$ ipython --no-banner

In [1]: import numpy as np

In [2]: import numpy.linalg as la

In [3]: np.set_printoptions(suppress=True, linewidth=100)

In [4]: F = np.load("m.npy")

In [5]: print(F)
[[-3  3  0  2]
 [-4  4 -2  3]
 [-4  3 -1  4]
 [-7  1  0  2]
 [-9 -1  2  3]
 [-9 -2  3  3]
 [-7 -3  2  6]
 [-9 -1  0  6]
 [-6  0  0  6]
 [-9  2  0  8]
 [-7 -1  0  5]
 [-7  0  2  7]
 [-9  3  5 10]
 [-8  2  6  7]
 [-5  1  8  6]
 [-4 -2  8  7]
 [-7 -2 10  9]
 [-8 -2  8  6]
 [-5 -2  7  9]
 [-7 -4  4 11]
 [-9 -1  1 10]
 [-7  2  3  9]
 [-7  4  4  8]
 [-8  2  4  8]
 [-7  1  1 11]
 [-7  3  2 13]
 [-4  4 -1 15]]

In [6]: lab = F[:, 1] > np.median(F[:, 1])

In [7]: r0 = F[lab].mean(axis=0) - F[~lab].mean(axis=0)

In [8]: print(np.argsort(-np.abs(r0).round(6), kind="stable"))
[1 2 3 0]

In [9]: print(((F - F.mean(axis=0)) @ r0 > 0).astype(int))
[1 1 1 1 0 0 0 0 1 1 0 0 1 0 0 0 0 0 0 0 0 1 1 1 1 1 1]

In [10]: gram = np.cov(F, rowvar=False)

In [11]: print(np.argsort(-F.std(axis=0).round(6), kind="stable"))
[3 2 1 0]

In [12]: print(gram.round(2))
[[ 3.33  1.23 -0.57 -0.5 ]
 [ 1.23  5.57 -3.05  0.75]
 [-0.57 -3.05 10.7   1.88]
 [-0.5   0.75  1.88 10.77]]

In [13]: print(np.round(F.std(axis=0), 2))
[1.79 2.32 3.21 3.22]

In [14]: print(np.round(np.corrcoef(F.T), 2))
[[ 1.    0.28 -0.1  -0.08]
 [ 0.28  1.   -0.4   0.1 ]
 [-0.1  -0.4   1.    0.18]
 [-0.08  0.1   0.18  1.  ]]

In [15]: E = np.array([[2.6, 1.74, 0.26, -1.99, 1.2],
    ...:     [1.21, 0.8, -2.21, -2.17, -0.34],
    ...:     [-0.25, -1.65, 0.81, 1.33, 0.73]])

In [16]: print(E)
[[ 2.6   1.74  0.26 -1.99  1.2 ]
 [ 1.21  0.8  -2.21 -2.17 -0.34]
 [-0.25 -1.65  0.81  1.33  0.73]]

In [17]: print(E.shape)
(3, 5)

In [18]: print(np.round(np.diff(E, axis=0), 2))
[[-1.39 -0.94 -2.47 -0.18 -1.54]
 [-1.46 -2.45  3.02  3.5   1.07]]

In [19]: print(np.unravel_index(np.abs(E).argmax(), E.shape))
(np.int64(0), np.int64(0))

In [20]: print(np.round(E.sum(axis=1), 2))
[ 3.81 -2.71  0.97]

In [21]: print(np.round(E - E[0], 2))
[[ 0.    0.    0.    0.    0.  ]
 [-1.39 -0.94 -2.47 -0.18 -1.54]
 [-2.85 -3.39  0.55  3.32 -0.47]]

In [22]: print(np.count_nonzero(E))
15

In [23]: print(la.matrix_rank(E))
3

In [24]: cen = F - F.mean(axis=0)

In [25]: left, sig, VT = la.svd(cen, full_matrices=False)

In [26]: print(np.round(np.abs(VT[-1]), 2))
[0.81 0.54 0.18 0.14]

In [27]: print(np.round(VT[0] * np.sign(VT[0, np.abs(VT[0]).argmax()]), 2))
[-0.11 -0.28  0.78  0.55]

In [28]: print(sig.round(2))
[18.51 16.26 10.79  8.14]

In [29]: print(round((sig ** 2).sum() ** 2 / (sig ** 4).sum(), 2))
3.04
